% ipython --no-banner

In [1]: import numpy as np

In [2]: import numpy.linalg as la

In [3]: np.set_printoptions(suppress=True, linewidth=100)

In [4]: M2 = np.array([[3, 7, 1], [0, 3, 9], [8, 0, 9]])

In [5]: M = np.tril(M2)

In [6]: M
Out[6]: 
array([[3, 0, 0],
       [0, 3, 0],
       [8, 0, 9]])

In [7]: x = np.array([1, -1, -2])

In [8]: target = M @ x

In [9]: target
Out[9]: array([  3,  -3, -10])

In [10]: np.round(la.solve(M.T, M[2]), 2)
Out[10]: array([0., 0., 1.])

In [11]: np.round(la.solve(M, target), 2)
Out[11]: array([ 1., -1., -2.])

In [12]: rng = np.random.default_rng(236994)

In [13]: z = rng.permutation(3)

In [14]: z
Out[14]: array([2, 0, 1])

In [15]: M2 = M[z][:, z]

In [16]: np.round(la.det(M2), 2), round(float(la.det(M[z])), 2)
Out[16]: (np.float64(81.0), 81.0)

In [17]: np.allclose(M2, M)
Out[17]: False

In [18]: np.round(np.sort(np.abs(la.eigvals(M2))), 2)
Out[18]: array([3., 3., 9.])

In [19]: la.matrix_rank(M - M[0, 0] * np.eye(3))
Out[19]: np.int64(1)

In [20]: [int(la.matrix_rank(la.matrix_power(M, p))) for p in range(1, 4)]
Out[20]: [3, 3, 3]

In [21]: data = np.array([[-2, -1, 0, 1],
    ...:     [2, 3, 4, 5],
    ...:     [6, 7, 8, 9],
    ...:     [10, 11, 12, 13],
    ...:     [14, 15, 16, 17]])

In [22]: M2 = data + rng.integers(-2, 3, (5, 2)) @ rng.integers(-2, 3, (2, 4))

In [23]: M2
Out[23]: 
array([[-2,  4,  0,  6],
       [ 2, -1,  7,  1],
       [ 6,  5,  2,  7],
       [10, 15,  9, 17],
       [14, 16, 14, 18]])

In [24]: M2 - data
Out[24]: 
array([[ 0,  5,  0,  5],
       [ 0, -4,  3, -4],
       [ 0, -2, -6, -2],
       [ 0,  4, -3,  4],
       [ 0,  1, -2,  1]])

In [25]: np.round(la.svd(M2 - data, compute_uv=False), 2) + 0
Out[25]: array([11.38,  7.25,  0.  ,  0.  ])

In [26]: x = np.array([-1, -1, 3, 1])

In [27]: target = M2 @ x

In [28]: c, lr = np.zeros(4), 1 / la.norm(M2, 2) ** 2

In [29]: for i in range(30):
    ...:     c -= lr * M2.T @ (M2 @ c - target)
    ...:     if i % 5 == 0: print(i, round(la.norm(M2 @ c - target), 2))
    ...: 
0 19.14
5 16.69
10 14.69
15 13.06
20 11.72
25 10.61

In [30]: c.round(2)
Out[30]: array([ 0.23, -0.12,  1.7 ,  0.25])

In [31]: la.cond(data) > 100
Out[31]: np.True_

In [32]: np.argsort(-la.norm(data, axis=0).round(6), kind="stable")[:3]
Out[32]: array([3, 2, 1])

In [33]: [round(float(x), 2) for x in la.svd(data, compute_uv=False)[:3]]
Out[33]: [42.2, 3.0, 0.0]

In [34]: mat = np.load("a.npy")

In [35]: mat
Out[35]: 
array([[-0.5,  0. ,  0. ,  2.2, -1.7],
       [-0.8,  1.1,  0.4, -0.7, -1.1],
       [-1.1, -0.7,  1.4,  1.1,  1. ],
       [-1.8,  1.3, -0.2,  0.7, -0.2]])

In [36]: th = np.radians(15)

In [37]: r_ = np.eye(5)

In [38]: r_[2, 2] = r_[3, 3] = np.cos(th)

In [39]: r_[2, 3], r_[3, 2] = -np.sin(th), np.sin(th)

In [40]: r_.round(2)
Out[40]: 
array([[ 1.  ,  0.  ,  0.  ,  0.  ,  0.  ],
       [ 0.  ,  1.  ,  0.  ,  0.  ,  0.  ],
       [ 0.  ,  0.  ,  0.97, -0.26,  0.  ],
       [ 0.  ,  0.  ,  0.26,  0.97,  0.  ],
       [ 0.  ,  0.  ,  0.  ,  0.  ,  1.  ]])

In [41]: M2 = mat @ r_.T

In [42]: np.round(np.abs(M2 - mat).max(axis=0), 2)
Out[42]: array([0.  , 0.  , 0.57, 0.32, 0.  ])

In [43]: np.allclose(mat @ mat.T, M2 @ M2.T)
Out[43]: True

In [44]: x = np.array([-3, 2, -3, 1, -3])

In [45]: np.round(la.norm(x), 2), np.round(la.norm(r_ @ x), 2)
Out[45]: (np.float64(5.66), np.float64(5.66))

In [46]: 5 - la.matrix_rank(r_ - np.eye(5), tol=1e-8)
Out[46]: np.int64(3)

In [47]: [p for p in range(1, 25) if np.allclose(la.matrix_power(r_, p), np.eye(5))]
Out[47]: [24]

In [48]: E = np.loadtxt("mat.csv", delimiter=",")

In [49]: E
Out[49]: 
array([[ 1., -4.,  1.,  5.,  4.,  3.],
       [ 3.,  1., -4.,  1.,  5.,  4.],
       [ 4.,  3.,  1., -4.,  1.,  5.],
       [ 5.,  4.,  3.,  1., -4.,  1.],
       [ 1.,  5.,  4.,  3.,  1., -4.],
       [-4.,  1.,  5.,  4.,  3.,  1.]])

In [50]: q, r_ = la.qr(E)

In [51]: np.round(abs(r_[0, 0]), 2), np.round(la.norm(E[:, 0]), 2)
Out[51]: (np.float64(8.25), np.float64(8.25))

In [52]: q.shape, r_.shape
Out[52]: ((6, 6), (6, 6))

In [53]: np.trace(q @ q.T)
Out[53]: np.float64(6.0)

In [54]: E @ (-1.0) ** np.arange(6)
Out[54]: array([ 2., -2.,  2., -2.,  2., -2.])

In [55]: np.round(np.fft.fft(E[0]), 2)
Out[55]: array([10.+0.j  , -7.+8.66j,  4.+3.46j,  2.+0.j  ,  4.-3.46j, -7.-8.66j])

In [56]: x = np.array([-2, -1, 1, 0, -2, 3])

In [57]: target = E @ x

In [58]: c, lr = np.zeros(6), 1 / la.norm(E, 2) ** 2

In [59]: for i in range(10):
    ...:     c -= lr * E.T @ (E @ c - target)
    ...:     if i % 2 == 0: print(i, round(la.norm(E @ c - target), 2))
    ...: 
0 16.02
2 10.01
4 6.56
6 4.66
8 3.64

In [60]: round(float(la.cond(E)), 2)
Out[60]: 5.57

In [61]: q, vecs = la.qr(E[:, :4])[0], la.qr(E[:, 4:])[0]

In [62]: sig = la.svd(q.T @ vecs, compute_uv=False)

In [63]: sig.round(2)
Out[63]: array([0.85, 0.5 ])

In [64]: th = rng.uniform(0, 2 * np.pi, 22)

In [65]: q, _ = la.qr(np.array([[1.1, 0.1], [1.9, 2.1], [-0.4, 0.7], [1.5, 2.8], [-0.5, 0.6]]))

In [66]: feats = 5 * np.c_[np.cos(th), np.sin(th)] @ q.T

In [67]: feats.round(2)
Out[67]: 
array([[-0.04, -2.84, -1.04, -3.88, -0.91],
       [-0.7 , -3.21, -0.51, -3.72, -0.35],
       [ 1.41,  3.45, -0.12,  3.32, -0.3 ],
       [ 1.24, -1.73, -1.93, -3.65, -1.86],
       [-0.59, -3.15, -0.61, -3.76, -0.45],
       [ 1.4 ,  3.44, -0.12,  3.33, -0.29],
       [ 2.89,  1.09, -2.54, -1.45, -2.62],
       [-0.63,  2.32,  1.53,  3.85,  1.42],
       [ 3.  ,  2.48, -2.13,  0.36, -2.27],
       [ 2.85,  2.92, -1.8 ,  1.12, -1.97],
       [-2.46, -0.02,  2.51,  2.49,  2.54],
       [ 2.35,  3.38, -1.12,  2.26, -1.3 ],
       [ 0.68, -2.27, -1.57, -3.84, -1.47],
       [-0.82, -3.26, -0.4 , -3.67, -0.24],
       [-0.58, -3.15, -0.61, -3.76, -0.45],
       [-1.24, -3.41, -0.03, -3.44,  0.14],
       [-0.12,  2.73,  1.16,  3.89,  1.04],
       [ 3.01,  1.61, -2.46, -0.86, -2.57],
       [-2.96, -2.66,  2.02, -0.64,  2.17],
       [ 2.38,  3.37, -1.15,  2.22, -1.33],
       [ 1.87, -0.95, -2.27, -3.22, -2.25],
       [ 1.5 , -1.42, -2.08, -3.5 , -2.03]])

In [68]: cen = feats - feats.mean(axis=0)

In [69]: Uu, sig, Vh = la.svd(cen, full_matrices=False)

In [70]: np.round(cen.mean(axis=0), 2) + 0
Out[70]: array([0., 0., 0., 0., 0.])

In [71]: round((sig ** 2).sum() ** 2 / (sig ** 4).sum(), 2)
Out[71]: np.float64(1.78)

In [72]: (np.sign(Uu[:, 0]) == np.sign(Uu[0, 0])).astype(int)
Out[72]: array([1, 1, 0, 1, 1, 0, 0, 0, 0, 0, 0, 0, 1, 1, 1, 1, 0, 0, 1, 0, 1, 1])

In [73]: np.searchsorted(np.cumsum(sig ** 2) / (sig ** 2).sum(), 0.9) + 1
Out[73]: np.int64(2)

In [74]: Uu, sig, Vh = la.svd(feats)

In [75]: sig.round(2) + 0
Out[75]: array([18.7 , 14.15,  0.  ,  0.  ,  0.  ])

In [76]: M2 = Uu[:, :2] @ np.diag(sig[:2]) @ Vh[:2]

In [77]: np.round(la.norm(feats - M2) / la.norm(feats), 2)
Out[77]: np.float64(0.0)

In [78]: la.matrix_rank(M2)
Out[78]: np.int64(2)

In [79]: np.round(np.abs(feats - M2).max(), 2)
Out[79]: np.float64(0.0)

In [80]: la.matrix_rank(feats, rtol=0.05)
Out[80]: np.int64(2)

In [81]: M2 = feats / la.norm(feats, axis=1, keepdims=True)

In [82]: C2 = M2 @ M2.T

In [83]: np.round(la.norm(M2, axis=1), 2)
Out[83]: array([1., 1., 1., 1., 1., 1., 1., 1., 1., 1., 1., 1., 1., 1., 1., 1., 1., 1., 1., 1., 1., 1.])

In [84]: (C2 - 2 * np.eye(22)).round(6).argmax(axis=1)
Out[84]: array([14,  4,  5, 21, 14,  2, 17, 16,  9,  8,  7, 19,  3,  1,  4, 13,  7,  6, 10, 11, 21,  3])

In [85]: round(float(np.degrees(np.arccos(np.clip(C2[19, 20], -1, 1)))), 2)
Out[85]: 90.67

In [86]: sig = 3 * 0.9 ** np.arange(4)

In [87]: q, _ = la.qr(np.array([[1.5, -1.3, 0.2, 0.6],
    ...:     [0.7, -0.5, -1.9, 0.2],
    ...:     [-0.4, -0.7, -1.3, -0.7],
    ...:     [0.0, 0.5, -0.2, 1.7]]))

In [88]: W0 = rng.normal(size=(13, 4)) * sig @ q

In [89]: W0.round(2)
Out[89]: 
array([[-2.47,  0.85,  4.04, -1.93],
       [ 1.45,  2.75,  4.18, -0.69],
       [ 4.74, -1.94, -0.62, -0.88],
       [ 0.62,  6.12, -4.46,  1.37],
       [-0.77, -0.64,  1.8 , -0.24],
       [-2.25, -2.34,  3.63,  1.83],
       [ 1.33, -2.03,  2.24,  5.44],
       [-4.71, -0.12,  4.36, -0.55],
       [ 4.62, -2.23, -3.31,  1.18],
       [ 0.03,  1.96,  3.01,  0.57],
       [ 0.67, -0.84,  1.65,  4.36],
       [-2.13, -1.1 , -0.5 ,  0.88],
       [ 0.64,  1.06,  0.62,  2.38]])

In [90]: C = W0[[2, 9]].astype(float)

In [91]: for _ in range(3):
    ...:     z = la.norm(W0[:, None] - C, axis=-1).argmin(axis=1)
    ...:     C = np.array([W0[z == j].mean(axis=0) for j in range(2)])
    ...: 

In [92]: z
Out[92]: array([1, 1, 0, 1, 1, 1, 1, 1, 0, 1, 1, 1, 1])

In [93]: np.round(C[1] - C[0], 2)
Out[93]: array([-5.37,  2.6 ,  3.84,  1.07])

In [94]: arr = np.load("w.npy")

In [95]: arr
Out[95]: 
array([[ 1, -1,  1,  3, -2],
       [ 1, -3, -2,  1, -3],
       [-3,  2,  2,  0,  3],
       [ 1,  1, -2, -3,  3],
       [-3,  1,  3, -1,  2]])

In [96]: u = np.array([0, 0, -4, -3, -1])

In [97]: M2 = arr + np.outer(u, np.eye(5)[2])

In [98]: M2
Out[98]: 
array([[ 1., -1.,  1.,  3., -2.],
       [ 1., -3., -2.,  1., -3.],
       [-3.,  2., -2.,  0.,  3.],
       [ 1.,  1., -5., -3.,  3.],
       [-3.,  1.,  2., -1.,  2.]])

In [99]: np.round(la.det(M2) / la.det(arr), 2), round(1 + la.solve(arr, u)[2], 2)
Out[99]: (np.float64(1.63), np.float64(1.63))
